>>> import numpy as np
>>> np.set_printoptions(suppress=True, linewidth=200)
>>> arr = np.load("case4.npy")
>>> arr
array([[ 0.82,  2.65, -1.01, -1.79, -0.37,  1.68,  2.17,  2.33],
       [-3.04,  1.32, -0.7 , -3.03, -1.79,  0.58,  0.9 , -0.14],
       [ 1.78, -2.17,  1.87, -1.69, -0.82,  0.45,  2.56,  1.82],
       [-1.09,  1.34,  0.68,  3.5 , -2.62, -1.32, -0.57,  0.62],
       [ 1.29, -1.99, -3.73, -1.39,  0.76,  0.69,  0.25, -1.54],
       [ 2.91,  2.09,  0.59,  1.21,  0.57, -1.47,  2.16, -1.79],
       [-2.56,  0.17, -2.03,  3.55,  1.  , -0.23, -0.33,  0.73],
       [-0.64,  3.13,  0.48,  1.91, -2.11, -2.15, -1.23, -0.61],
       [-2.22, -1.9 ,  1.35, -0.34,  2.46,  0.12, -2.48,  1.52],
       [ 1.99,  1.77, -1.76,  2.09,  1.53, -1.1 , -2.59,  0.38],
       [-0.17,  0.09,  3.76, -1.51,  2.78,  0.35,  0.79,  0.32],
       [ 3.22,  0.01,  0.57,  0.16,  2.7 ,  0.98,  0.44, -2.41],
       [ 1.67, -0.18, -1.31, -2.7 , -1.02,  3.31, -0.91,  0.55],
       [-0.76, -1.89,  1.78, -3.23, -0.89, -2.4 ,  0.25, -0.77],
       [-2.62,  0.56, -2.67,  2.5 ,  1.16, -0.65, -0.72,  1.45],
       [ 2.15, -0.47,  1.64,  2.25,  2.8 , -0.83,  1.96,  0.03],
       [ 1.43, -0.37, -2.18, -0.83,  1.36, -0.81,  2.13,  3.21],
       [-0.11,  2.5 , -0.48,  1.82, -2.5 , -1.75, -1.87,  1.56],
       [ 0.25,  0.32,  1.89,  0.96,  2.18,  0.27, -1.86,  3.47],
       [ 3.41,  0.15,  1.72,  0.48, -0.72,  2.98,  0.34, -0.79],
       [ 0.93,  2.36, -1.17, -1.63, -0.86,  1.65, -3.33, -0.12]])
>>> Y = np.c_[arr[:, :4] @ np.array([[0, 1, 0, 3], [2, 3, 0, 3], [1, 0, 0, 0], [2, 0, 3, 0]]), np.array([3, 8, 5, -1, -3, -1, -5, -8, 0, -7, 2, -5, -4, 9, -5, -3, 7, 6, -3, -4, 1])]
>>> Y.round(2)
array([[  0.71,   8.77,  -5.37,  10.41,   3.  ],
       [ -4.12,   0.92,  -9.09,  -5.16,   8.  ],
       [ -5.85,  -4.73,  -5.07,  -1.17,   5.  ],
       [ 10.36,   2.93,  10.5 ,   0.75,  -1.  ],
       [-10.49,  -4.68,  -4.17,  -2.1 ,  -3.  ],
       [  7.19,   9.18,   3.63,  15.  ,  -1.  ],
       [  5.41,  -2.05,  10.65,  -7.17,  -5.  ],
       [ 10.56,   8.75,   5.73,   7.47,  -8.  ],
       [ -3.13,  -7.92,  -1.02, -12.36,   0.  ],
       [  5.96,   7.3 ,   6.27,  11.28,  -7.  ],
       [  0.92,   0.1 ,  -4.53,  -0.24,   2.  ],
       [  0.91,   3.25,   0.48,   9.69,  -5.  ],
       [ -7.07,   1.13,  -8.1 ,   4.47,  -4.  ],
       [ -8.46,  -6.43,  -9.69,  -7.95,   9.  ],
       [  3.45,  -0.94,   7.5 ,  -6.18,  -5.  ],
       [  5.2 ,   0.74,   6.75,   5.04,  -3.  ],
       [ -4.58,   0.32,  -2.49,   3.18,   7.  ],
       [  8.16,   7.39,   5.46,   7.17,   6.  ],
       [  4.45,   1.21,   2.88,   1.71,  -3.  ],
       [  2.98,   3.86,   1.44,  10.68,  -4.  ],
       [  0.29,   8.01,  -4.89,   9.87,   1.  ]])
>>> np.round(np.linalg.lstsq(arr, Y[:, 0])[0], 2) + 0
array([0., 2., 1., 2., 0., 0., 0., 0.])
>>> np.linalg.matrix_rank(np.c_[arr, Y])
np.int64(9)
>>> proj = arr @ np.linalg.solve(arr.T @ arr, arr.T)
>>> np.allclose(proj @ proj, proj)
True
>>> np.linalg.matrix_rank(np.eye(21) - proj)
np.int64(13)
>>> np.round(np.diag(proj), 2)
array([0.51, 0.42, 0.41, 0.32, 0.4 , 0.38, 0.33, 0.28, 0.37, 0.4 , 0.43, 0.31, 0.32, 0.48, 0.28, 0.27, 0.52, 0.32, 0.42, 0.44, 0.4 ])
>>> x0 = np.array([-3, 2, -3, -3, 2, 0, -1, -3])
>>> target = arr @ x0
>>> beta, lr = np.zeros(8), 1 / np.linalg.norm(arr, 2) ** 2
>>> for i in range(40):
...     beta -= lr * arr.T @ (arr @ beta - target)
...     if i % 10 == 0: print(i, round(np.linalg.norm(arr @ beta - target), 2))
... 
0 26.37
10 2.78
20 0.4
30 0.06
>>> np.round(np.linalg.cond(arr), 2)
np.float64(2.45)
>>> E = np.load("arr.npy")
>>> E.round(2) + 0
array([[-0.66, -0.67, -0.7 ,  0.31, -0.52, -0.63,  0.44,  0.66, -0.54, -0.19, -0.24, -0.68, -0.54,  0.32],
       [ 0.19, -0.26, -0.76, -0.44, -0.52, -0.43, -0.03, -0.77,  0.24,  1.24,  0.13, -0.19, -0.02, -0.67],
       [-0.09,  0.1 , -0.3 ,  0.49, -0.29, -1.02, -0.97,  0.45,  0.2 , -0.06, -0.06,  0.69,  0.93,  0.07],
       [ 0.95, -0.03,  0.05, -0.23, -0.53,  0.09, -0.48,  0.93,  0.03, -0.08,  0.01,  0.44, -1.07, -0.56],
       [-0.09,  0.05,  0.02, -0.76, -0.57, -0.64,  0.41, -0.48,  0.77, -0.99,  0.69,  0.27, -0.24,  0.32],
       [ 0.  ,  1.  , -0.4 ,  0.36,  0.32, -0.21, -0.84, -0.3 ,  0.32, -0.35,  0.11, -1.09, -0.56, -0.08],
       [ 0.95, -0.92, -0.02,  1.1 , -0.07,  0.07,  0.1 , -0.48,  0.07, -0.51,  0.55, -0.33,  0.25, -0.25],
       [ 0.  , -0.5 , -0.56, -0.65,  0.37,  0.55, -0.66,  0.5 , -0.09,  0.17,  1.14, -0.26,  0.27,  0.64],
       [ 0.09, -0.05, -1.  ,  0.18,  0.72, -0.01, -0.06, -0.67, -0.5 , -0.24, -0.18,  1.05, -0.66,  0.34],
       [ 0.38, -0.47,  0.02, -0.71,  1.26, -0.82,  0.17,  0.32,  0.1 , -0.31, -0.36, -0.33,  0.2 , -0.61],
       [-1.04, -0.65,  0.7 , -0.02,  0.06, -0.03, -0.81, -0.44, -0.4 , -0.21,  0.34,  0.18, -0.42, -0.79],
       [ 0.47,  0.6 ,  0.11, -0.42, -0.36, -0.34,  0.06, -0.24, -1.57, -0.29,  0.37, -0.18,  0.42, -0.18],
       [-0.47,  0.35, -0.9 ,  0.05, -0.08,  0.69,  0.42,  0.37,  0.14, -0.59,  0.21,  0.17,  0.48, -1.18],
       [ 0.19, -0.49, -0.27, -0.61, -0.54,  0.59, -0.68, -0.42,  0.  , -0.64, -1.17, -0.3 ,  0.37,  0.18]])
>>> np.round(np.linalg.norm(E, axis=0), 2)
array([2., 2., 2., 2., 2., 2., 2., 2., 2., 2., 2., 2., 2., 2.])
>>> np.round(np.linalg.svd(E, compute_uv=False), 2)
array([2., 2., 2., 2., 2., 2., 2., 2., 2., 2., 2., 2., 2., 2.])
>>> th = np.radians(41)
>>> Rm = np.eye(14)
>>> Rm[0, 0] = Rm[2, 2] = np.cos(th)
>>> Rm[0, 2], Rm[2, 0] = -np.sin(th), np.sin(th)
>>> Y = E @ Rm.T
>>> np.allclose(np.linalg.norm(E, axis=1), np.linalg.norm(Y, axis=1))
True
>>> np.allclose(E @ E.T, Y @ Y.T)
True
>>> np.round(np.linalg.svd(E, compute_uv=False), 2), np.round(np.linalg.svd(Y, compute_uv=False), 2)
(array([2., 2., 2., 2., 2., 2., 2., 2., 2., 2., 2., 2., 2., 2.]), array([2., 2., 2., 2., 2., 2., 2., 2., 2., 2., 2., 2., 2., 2.]))
>>> f, v = E[9], E[2]
>>> np.round(f @ v, 2)
np.float64(0.0)
>>> pr = (f @ v) / (f @ f) * f
>>> np.linalg.matrix_rank(np.outer(f, v))
np.int64(1)
>>> pr.round(2) + 0
array([0., 0., 0., 0., 0., 0., 0., 0., 0., 0., 0., 0., 0., 0.])
>>> J = np.load("block9.npy")
>>> J
array([[ 2.,  0.,  2.,  1.,  3.,  0.,  2.,  0.],
       [ 2.,  2.,  1.,  2.,  1.,  1.,  2.,  0.],
       [ 1.,  3.,  2.,  1.,  2.,  0.,  2.,  0.],
       [ 2.,  1.,  0.,  1.,  1.,  2.,  2.,  0.],
       [ 0.,  2.,  0.,  2.,  1.,  0.,  1.,  0.],
       [ 3.,  1.,  1.,  3.,  1.,  1.,  1.,  0.],
       [ 1.,  2.,  3.,  2.,  2.,  1.,  2.,  0.],
       [ 0.,  0.,  0.,  0.,  0.,  0.,  0., -2.]])
>>> x0 = np.array([0, 1, 3, -1, 1, -2, 1, 2, 1, 1, -3, 1, 3, 2])
>>> target = E @ x0
>>> target.round(2)
array([-2.25, -3.84,  4.33, -2.93, -1.07, -4.56, -5.32, -3.45, -4.3 ,  3.97, -4.39, -1.  , -4.5 ,  0.14])
>>> np.round(np.linalg.solve(E.T, E[0]), 2) + 0
array([1., 0., 0., 0., 0., 0., 0., 0., 0., 0., 0., 0., 0., 0.])
>>> np.round(np.linalg.solve(E, E[:, 11]), 2) + 0
array([0., 0., 0., 0., 0., 0., 0., 0., 0., 0., 0., 1., 0., 0.])
>>> f = np.array([-2, 0])
>>> np.cross(J[4, :3], J[7, :3])
array([0., 0., 0.])
>>> np.correlate(J[4], J[7], "full")
array([ 0., -4.,  0., -4., -2.,  0., -2.,  0.,  0.,  0.,  0.,  0.,  0.,  0.,  0.])
>>> np.convolve(J[4], f)
array([ 0., -4.,  0., -4., -2.,  0., -2.,  0.,  0.])
>>> f, v = J[6], J[4]
>>> f @ f
np.float64(27.0)
>>> pr = (f @ v) / (f @ f) * f
>>> np.linalg.matrix_rank(np.outer(f, v))
np.int64(1)
>>> J @ J
array([[10., 17., 14., 15., 18.,  4., 17.,  0.],
       [18., 16., 15., 18., 18.,  9., 20.,  0.],
       [14., 21., 15., 18., 17.,  7., 20.,  0.],
       [16., 11., 13., 17., 15.,  7., 15.,  0.],
       [ 9., 10.,  5., 10.,  7.,  7., 11.,  0.],
       [19., 13., 13., 16., 19.,  9., 20.,  0.],
       [18., 24., 17., 21., 20.,  9., 23.,  0.],
       [ 0.,  0.,  0.,  0.,  0.,  0.,  0.,  4.]])
>>> round(np.abs(np.linalg.eigvals(J)).max(), 2)
np.float64(10.09)
>>> (J + J.T) / 2
array([[ 2. ,  1. ,  1.5,  1.5,  1.5,  1.5,  1.5,  0. ],
       [ 1. ,  2. ,  2. ,  1.5,  1.5,  1. ,  2. ,  0. ],
       [ 1.5,  2. ,  2. ,  0.5,  1. ,  0.5,  2.5,  0. ],
       [ 1.5,  1.5,  0.5,  1. ,  1.5,  2.5,  2. ,  0. ],
       [ 1.5,  1.5,  1. ,  1.5,  1. ,  0.5,  1.5,  0. ],
       [ 1.5,  1. ,  0.5,  2.5,  0.5,  1. ,  1. ,  0. ],
       [ 1.5,  2. ,  2.5,  2. ,  1.5,  1. ,  2. ,  0. ],
       [ 0. ,  0. ,  0. ,  0. ,  0. ,  0. ,  0. , -2. ]])
>>> np.linalg.determinant(J)
Traceback (most recent call last):
  File "<python-input-52>", line 1, in <module>
    np.linalg.determinant(J)
    ^^^^^^^^^^^^^^^^^^^^^
AttributeError: module 'numpy.linalg' has no attribute 'determinant'
>>> feats = np.loadtxt("run17.csv", delimiter=",")
>>> feats
array([[ 0.02,  1.04,  1.01, -2.98, -2.02,  1.  , -3.  ,  3.02,  3.01,  1.02],
       [ 0.  ,  0.98,  1.01, -2.99, -1.98,  1.01, -2.98,  3.  ,  3.05,  0.99],
       [ 0.  ,  1.01,  0.98, -3.01, -2.  ,  1.  , -3.02,  3.01,  3.01,  1.  ],
       [ 0.  ,  1.05,  0.99, -3.  , -2.03,  1.02, -3.03,  2.98,  2.96,  0.98],
       [-0.02,  1.02,  1.  , -3.01, -2.  ,  1.02, -2.98,  2.97,  3.01,  0.99],
       [ 0.01,  0.99,  0.98, -2.97, -2.01,  1.  , -2.99,  3.  ,  3.06,  0.98],
       [ 0.  ,  0.97,  1.02, -3.02, -2.  ,  1.  , -3.04,  2.99,  3.  ,  1.01],
       [ 0.01,  1.  ,  1.01, -2.99, -1.95,  1.04, -2.96,  3.02,  2.98,  1.03],
       [ 0.  ,  0.98,  1.02, -3.04, -1.98,  0.98, -2.98,  2.99,  2.99,  0.99],
       [-0.03,  1.02,  0.99, -3.02, -1.99,  0.98, -2.98,  3.01,  3.02,  1.01],
       [-0.01,  0.99,  1.02, -2.98, -2.01,  1.01, -3.01,  3.  ,  2.97,  1.  ],
       [-0.03,  0.99,  0.97, -2.98, -1.98,  1.01, -2.99,  2.99,  2.99,  1.01],
       [ 0.01,  1.01,  0.99, -3.03, -2.04,  1.03, -3.04,  2.99,  3.03,  0.97],
       [-0.01,  1.03,  1.02, -2.99, -2.  ,  1.02, -2.98,  2.99,  2.98,  0.98],
       [-0.01,  1.  ,  1.02, -3.  , -2.  ,  1.01, -3.01,  2.98,  2.97,  1.  ],
       [ 0.01,  0.97,  1.03, -3.  , -2.  ,  1.01, -3.04,  3.03,  2.98,  1.  ],
       [ 0.  ,  1.03,  0.96, -3.03, -1.99,  1.01, -2.98,  3.02,  2.98,  0.98],
       [ 0.  ,  1.02,  0.98, -3.01, -2.  ,  1.02, -3.  ,  3.02,  3.02,  1.01],
       [-3.  , -0.96,  2.04, -2.01, -3.01, -2.05,  2.  , -0.01, -2.  , -0.96],
       [-3.01, -1.  ,  2.02, -2.  , -3.01, -2.04,  2.01,  0.01, -2.01, -1.01],
       [-2.99, -0.97,  1.99, -1.97, -2.96, -2.  ,  1.99, -0.01, -2.01, -1.03],
       [-3.04, -0.98,  1.98, -2.01, -3.04, -2.  ,  1.99, -0.01, -1.99, -1.02],
       [-2.97, -1.04,  1.97, -2.01, -3.02, -2.02,  1.99, -0.04, -2.01, -1.03],
       [-3.01, -0.98,  2.04, -1.99, -3.01, -2.01,  2.01, -0.02, -1.98, -1.01],
       [-3.  , -1.  ,  1.99, -2.  , -2.98, -1.99,  1.96, -0.02, -1.99, -1.02],
       [-2.98, -1.02,  2.01, -2.  , -3.  , -2.  ,  1.99, -0.03, -2.  , -0.99],
       [-2.96, -1.02,  1.97, -1.99, -3.04, -2.01,  2.02, -0.01, -2.03, -0.99],
       [-3.  , -1.  ,  2.  , -2.03, -3.01, -2.02,  1.98, -0.03, -1.99, -1.01],
       [-2.98, -1.04,  1.98, -1.98, -3.01, -1.96,  1.95,  0.01, -2.04, -1.02],
       [-3.02, -1.03,  2.01, -2.01, -3.04, -2.01,  2.02, -0.01, -2.01, -1.01],
       [-3.02, -0.98,  2.06, -2.  , -3.  , -2.  ,  2.  ,  0.  , -2.04, -0.98],
       [-2.98, -1.  ,  2.  , -1.99, -2.97, -2.01,  2.04,  0.01, -1.96, -1.01],
       [-3.02, -1.  ,  2.02, -1.97, -3.01, -2.  ,  2.03,  0.01, -2.  , -1.  ],
       [-3.02, -0.98,  2.03, -2.01, -2.97, -2.02,  1.96, -0.03, -1.98, -1.  ],
       [-3.  , -1.01,  1.99, -1.96, -2.99, -2.  ,  2.03, -0.02, -2.  , -0.99],
       [-2.99, -0.99,  2.03, -2.03, -3.05, -2.  ,  2.  ,  0.04, -1.96, -0.96]])
>>> Xs = (feats - feats.mean(axis=0)) / feats.std(axis=0)
>>> np.round(Xs.std(axis=0), 2)
array([1., 1., 1., 1., 1., 1., 1., 1., 1., 1.])
>>> beta = np.linalg.lstsq(np.delete(Xs, 5, axis=1), Xs[:, 5])[0]
>>> np.abs(beta).argmax()
np.int64(5)
>>> beta.round(2) + 0
array([ 0.13,  0.03, -0.06,  0.09,  0.03, -0.55,  0.31,  0.  , -0.02])
>>> proj = feats @ np.linalg.solve(feats.T @ feats, feats.T)
>>> np.allclose(proj @ proj, proj)
True
>>> np.round(np.trace(proj), 2)
np.float64(10.0)
>>> np.round(np.diag(proj), 2)
array([0.32, 0.28, 0.14, 0.38, 0.27, 0.41, 0.26, 0.44, 0.32, 0.27, 0.17, 0.36, 0.29, 0.23, 0.13, 0.36, 0.44, 0.11, 0.42, 0.22, 0.31, 0.31, 0.31, 0.22, 0.17, 0.18, 0.39, 0.18, 0.45, 0.12, 0.29, 0.32,
       0.21, 0.33, 0.15, 0.23])
>>> x0 = np.array([2, 2, 2, 2, 2, 0, 0, 2, 1, 0])
>>> np.linalg.norm(feats @ x0) <= np.linalg.norm(feats, 2) * np.linalg.norm(x0) + 1e-9
np.True_
>>> Y = np.array([[1, -2],
...     [-2, -2],
...     [0, 2],
...     [1, -1],
...     [2, 2],
...     [2, 1],
...     [1, 1],
...     [-1, -2],
...     [2, 0],
...     [-2, -1]])
>>> np.linalg.matrix_rank(np.vstack([feats, Y.T]))
np.int64(10)
>>> np.round(np.einsum("ij->j", feats), 2)
array([-54.04,   0.1 ,  54.13, -90.01, -90.1 , -17.97, -18.04,  53.85,  18.01,  -0.09])
